$ python -q
>>> import numpy as np
>>> from numpy import linalg as LA
>>> np.set_printoptions(suppress=True, linewidth=200)
>>> def tidy(a):
...     return np.round(a, 2) + 0
... 
>>> B = np.array([[-2, 2, -2, -2, 1, -1, 1, -2, 1],
...     [-1, 0, -2, 0, 0, -1, -1, -1, 1],
...     [0, 0, 1, 1, -1, -2, 0, 0, 0],
...     [2, -1, 1, 2, 0, 2, 2, 2, -1],
...     [-1, -2, -1, -2, -2, 0, -1, 2, 0],
...     [2, -2, -1, 0, 0, -2, -1, 0, 2],
...     [1, -1, 0, -2, -1, -1, -1, 0, 1],
...     [-2, 0, -2, -1, 0, -1, 2, -1, -2],
...     [1, -2, 2, -2, 1, 1, 1, -2, 1]])
>>> basis = np.array([[9, 5, 2], [8, 2, 8], [0, 4, 5]])
>>> mat = np.block([[B, np.zeros((9, 3))], [np.zeros((3, 9)), basis]])
>>> mat
array([[-2.,  2., -2., -2.,  1., -1.,  1., -2.,  1.,  0.,  0.,  0.],
       [-1.,  0., -2.,  0.,  0., -1., -1., -1.,  1.,  0.,  0.,  0.],
       [ 0.,  0.,  1.,  1., -1., -2.,  0.,  0.,  0.,  0.,  0.,  0.],
       [ 2., -1.,  1.,  2.,  0.,  2.,  2.,  2., -1.,  0.,  0.,  0.],
       [-1., -2., -1., -2., -2.,  0., -1.,  2.,  0.,  0.,  0.,  0.],
       [ 2., -2., -1.,  0.,  0., -2., -1.,  0.,  2.,  0.,  0.,  0.],
       [ 1., -1.,  0., -2., -1., -1., -1.,  0.,  1.,  0.,  0.,  0.],
       [-2.,  0., -2., -1.,  0., -1.,  2., -1., -2.,  0.,  0.,  0.],
       [ 1., -2.,  2., -2.,  1.,  1.,  1., -2.,  1.,  0.,  0.,  0.],
       [ 0.,  0.,  0.,  0.,  0.,  0.,  0.,  0.,  0.,  9.,  5.,  2.],
       [ 0.,  0.,  0.,  0.,  0.,  0.,  0.,  0.,  0.,  8.,  2.,  8.],
       [ 0.,  0.,  0.,  0.,  0.,  0.,  0.,  0.,  0.,  0.,  4.,  5.]])
>>> B = mat / LA.norm(mat, axis=1, keepdims=True)
>>> C2 = B @ B.T
>>> tidy(LA.norm(B, axis=1))
array([1., 1., 1., 1., 1., 1., 1., 1., 1., 1., 1., 1.])
>>> np.degrees(np.arccos(np.clip(C2[6, 10], -1, 1)))
np.float64(90.0)
>>> q, evecs = LA.qr(mat[:, :6])[0], LA.qr(mat[:, 6:])[0]
>>> sigma = LA.svd(q.T @ evecs, compute_uv=False)
>>> (sigma > 0.9).sum()
np.int64(1)
>>> tidy(np.degrees(np.arccos(sigma.clip(0, 1))))
array([12.43, 37.22, 55.99, 90.  , 90.  , 90.  ])
>>> x0 = np.array([0, 1, -1, 1, 2, 2, 2, 3, 1, -2, -1, 2])
>>> y = mat @ x0
>>> beta, lr = np.zeros(12), 1 / LA.norm(mat, 2) ** 2
>>> for i in range(6):
...     beta -= lr * mat.T @ (mat @ beta - y)
...     if i % 1 == 0: print(i, round(LA.norm(mat @ beta - y), 2))
... 
0 21.29
1 18.5
2 16.22
3 14.35
4 12.82
5 11.57
>>> tidy(LA.cond(mat))
np.float64(32.06)
>>> feats = np.load("arr.npy")
>>> feats
array([[0, 1, 0, 0, 0, 0, 1, 0, 1, 0],
       [1, 0, 1, 0, 0, 0, 0, 0, 0, 0],
       [0, 1, 0, 0, 0, 0, 0, 0, 0, 0],
       [0, 0, 0, 0, 1, 0, 1, 0, 0, 0],
       [0, 0, 0, 1, 0, 1, 0, 1, 0, 0],
       [0, 0, 0, 0, 1, 0, 1, 1, 0, 1],
       [1, 0, 0, 1, 0, 1, 0, 0, 0, 0],
       [0, 0, 0, 0, 1, 1, 0, 0, 1, 1],
       [1, 0, 0, 0, 0, 0, 0, 1, 0, 1],
       [0, 0, 0, 0, 0, 1, 0, 1, 1, 0]])
>>> w, evecs = LA.eigh(feats)
>>> tidy(evecs @ np.diag(w) @ evecs.T)
array([[0., 1., 0., 0., 0., 0., 1., 0., 1., 0.],
       [1., 0., 1., 0., 0., 0., 0., 0., 0., 0.],
       [0., 1., 0., 0., 0., 0., 0., 0., 0., 0.],
       [0., 0., 0., 0., 1., 0., 1., 0., 0., 0.],
       [0., 0., 0., 1., 0., 1., 0., 1., 0., 0.],
       [0., 0., 0., 0., 1., 0., 1., 1., 0., 1.],
       [1., 0., 0., 1., 0., 1., 0., 0., 0., 0.],
       [0., 0., 0., 0., 1., 1., 0., 0., 1., 1.],
       [1., 0., 0., 0., 0., 0., 0., 1., 0., 1.],
       [0., 0., 0., 0., 0., 1., 0., 1., 1., 0.]])
>>> tidy(np.abs(evecs[:, -1]))
array([0.21, 0.07, 0.02, 0.19, 0.35, 0.46, 0.27, 0.48, 0.34, 0.4 ])
>>> np.unique(w.round(6) + 0, return_counts=True)[1]
array([1, 1, 1, 1, 1, 1, 1, 1, 1, 1])
>>> tidy(LA.eigvalsh(feats @ feats))
array([ 0.01,  0.17,  0.48,  1.  ,  2.04,  2.12,  2.77,  3.64,  5.35, 10.42])
>>> w.sum(), np.trace(feats)
(np.float64(0.0), np.int64(0))
>>> tidy(LA.svd(feats, compute_uv=False))
array([3.23, 2.31, 1.91, 1.66, 1.46, 1.43, 1.  , 0.7 , 0.41, 0.07])
>>> tidy(evecs.T @ evecs)
array([[1., 0., 0., 0., 0., 0., 0., 0., 0., 0.],
       [0., 1., 0., 0., 0., 0., 0., 0., 0., 0.],
       [0., 0., 1., 0., 0., 0., 0., 0., 0., 0.],
       [0., 0., 0., 1., 0., 0., 0., 0., 0., 0.],
       [0., 0., 0., 0., 1., 0., 0., 0., 0., 0.],
       [0., 0., 0., 0., 0., 1., 0., 0., 0., 0.],
       [0., 0., 0., 0., 0., 0., 1., 0., 0., 0.],
       [0., 0., 0., 0., 0., 0., 0., 1., 0., 0.],
       [0., 0., 0., 0., 0., 0., 0., 0., 1., 0.],
       [0., 0., 0., 0., 0., 0., 0., 0., 0., 1.]])
>>> tidy(w)
array([-2.31, -1.91, -1.46, -1.  , -0.41,  0.07,  0.7 ,  1.43,  1.66,  3.23])
>>> B = np.array([[0, 2],
...     [1, 0],
...     [3, 3],
...     [1, 0],
...     [3, 3],
...     [2, 3],
...     [3, 0],
...     [2, 0],
...     [1, 0],
...     [3, 2]])
>>> LA.matrix_rank(feats @ B)
np.int64(2)
>>> B.T @ feats.T
array([[ 5,  3,  1,  6,  5, 11,  3,  9,  5,  5],
       [ 0,  5,  0,  3,  3,  5,  5,  8,  4,  3]])
>>> LA.matrix_rank(np.vstack([feats, B.T]))
np.int64(10)
>>> arr = np.loadtxt("x.csv", delimiter=",")
>>> arr
array([[ 1.,  0.,  0.,  0.,  0.,  0.,  0.,  0.,  0.],
       [ 3.,  1.,  0.,  0.,  0.,  0.,  0.,  0.,  0.],
       [-5., -9.,  1.,  0.,  0.,  0.,  0.,  0.,  0.],
       [-8.,  1., -8.,  1.,  0.,  0.,  0.,  0.,  0.],
       [ 2.,  3., -8.,  7.,  1.,  0.,  0.,  0.,  0.],
       [ 8.,  5.,  4., -4.,  4.,  1.,  0.,  0.,  0.],
       [-1., -9., -4.,  5.,  6., -4.,  1.,  0.,  0.],
       [-2.,  6., -8., -3., -1., -9., -4.,  1.,  0.],
       [ 1., -3.,  3., -7.,  3., -3., -4.,  3.,  1.]])
>>> np.prod(np.diag(arr)), tidy(LA.det(arr))
(np.float64(1.0), np.float64(1.0))
>>> tidy(np.sort(LA.eigvals(arr)))
array([1., 1., 1., 1., 1., 1., 1., 1., 1.])
>>> U, sigma, vt = LA.svd(arr, full_matrices=False)
>>> tidy(U.T @ arr @ vt.T)
array([[19.35,  0.  ,  0.  ,  0.  ,  0.  ,  0.  ,  0.  ,  0.  ,  0.  ],
       [ 0.  , 17.22,  0.  ,  0.  ,  0.  ,  0.  ,  0.  ,  0.  ,  0.  ],
       [ 0.  ,  0.  , 13.49,  0.  ,  0.  ,  0.  ,  0.  ,  0.  ,  0.  ],
       [ 0.  ,  0.  ,  0.  , 11.22,  0.  ,  0.  ,  0.  ,  0.  ,  0.  ],
       [ 0.  ,  0.  ,  0.  ,  0.  ,  4.85,  0.  ,  0.  ,  0.  ,  0.  ],
       [ 0.  ,  0.  ,  0.  ,  0.  ,  0.  ,  3.02,  0.  ,  0.  ,  0.  ],
       [ 0.  ,  0.  ,  0.  ,  0.  ,  0.  ,  0.  ,  1.14,  0.  ,  0.  ],
       [ 0.  ,  0.  ,  0.  ,  0.  ,  0.  ,  0.  ,  0.  ,  0.42,  0.  ],
       [ 0.  ,  0.  ,  0.  ,  0.  ,  0.  ,  0.  ,  0.  ,  0.  ,  0.  ]])
>>> tidy(sigma)
array([19.35, 17.22, 13.49, 11.22,  4.85,  3.02,  1.14,  0.42,  0.  ])
>>> tidy(np.abs(vt[0]))
array([0.51, 0.19, 0.7 , 0.39, 0.01, 0.23, 0.  , 0.02, 0.01])
>>> U.shape, sigma.shape, vt.shape
((9, 9), (9,), (9, 9))
>>> np.abs(U[:, 0]).round(6).argmax()
np.int64(3)
>>> m1 = np.load("a.npy")
>>> m1
array([[ 0, -1, -1, -2,  2,  2,  0, -1],
       [ 2,  1, -1, -1,  1,  2,  1,  2],
       [ 2,  1, -1, -1,  1,  2,  1,  2],
       [ 0,  0,  0,  2,  1, -1, -2, -1],
       [ 0, -1, -2,  1, -1,  0, -2,  1],
       [-1, -1, -1, -2, -1, -1, -1, -1]])
>>> U, sigma, vt = LA.svd(m1)
>>> np.argmax(sigma[:-1] / (sigma[1:] + 1e-6)) + 1
np.int64(5)
>>> B = U[:, :5] @ np.diag(sigma[:5]) @ vt[:5]
>>> tidy(np.abs(m1 - B).max())
np.float64(0.0)
>>> tidy(LA.norm(m1 - B) / LA.norm(m1))
np.float64(0.0)
>>> U, sigma, vt = LA.svd(m1)
>>> evecs = vt[:(sigma > 1e-8).sum()]
>>> rng = np.random.default_rng(743)
>>> x0 = m1[1] + 3 * m1[5] + rng.integers(2) * np.eye(8)[6]
>>> x0
array([-1., -2., -4., -7., -2., -1., -1., -1.])
>>> tidy(LA.norm(x0 - evecs.T @ evecs @ x0))
np.float64(0.6)
>>> np.allclose(evecs.T @ evecs @ x0, x0)
False
>>> tidy(np.diag(evecs.T @ evecs))
array([0.42, 0.49, 0.53, 0.93, 0.73, 0.68, 0.64, 0.58])
>>> rank = LA.matrix_rank(m1)
>>> rank
np.int64(5)
>>> ns = LA.svd(m1)[2][rank:].T
>>> [int(LA.matrix_rank(m1[:i])) for i in range(1, len(m1) + 1)]
[1, 2, 2, 3, 4, 5]
>>> [int(LA.matrix_rank(np.delete(m1, i, axis=0))) for i in range(6)]
[4, 5, 5, 4, 4, 4]
>>> LA.matrix_rank(m1.T @ m1), LA.matrix_rank(m1 @ m1.T)
(np.int64(5), np.int64(5))
>>> np.allclose(m1 @ ns, 0)
True
>>> tidy(m1 @ ns)
array([[0., 0., 0.],
       [0., 0., 0.],
       [0., 0., 0.],
       [0., 0., 0.],
       [0., 0., 0.],
       [0., 0., 0.]])
>>> tidy(np.trace(LA.pinv(m1) @ m1))
np.float64(5.0)
>>> LA.lstsq(m1[:-1].T, m1[-1])[2]
np.int32(4)
>>> np.abs(np.diag(LA.qr(m1)[1])) > 1e-9
array([ True,  True,  True,  True,  True, False])
>>> tidy(m1 @ LA.pinv(m1) @ m1)
array([[ 0., -1., -1., -2.,  2.,  2.,  0., -1.],
       [ 2.,  1., -1., -1.,  1.,  2.,  1.,  2.],
       [ 2.,  1., -1., -1.,  1.,  2.,  1.,  2.],
       [ 0.,  0.,  0.,  2.,  1., -1., -2., -1.],
       [ 0., -1., -2.,  1., -1.,  0., -2.,  1.],
       [-1., -1., -1., -2., -1., -1., -1., -1.]])
>>> np.allclose(m1[:-1].T @ LA.lstsq(m1[:-1].T, m1[-1])[0], m1[-1])
False
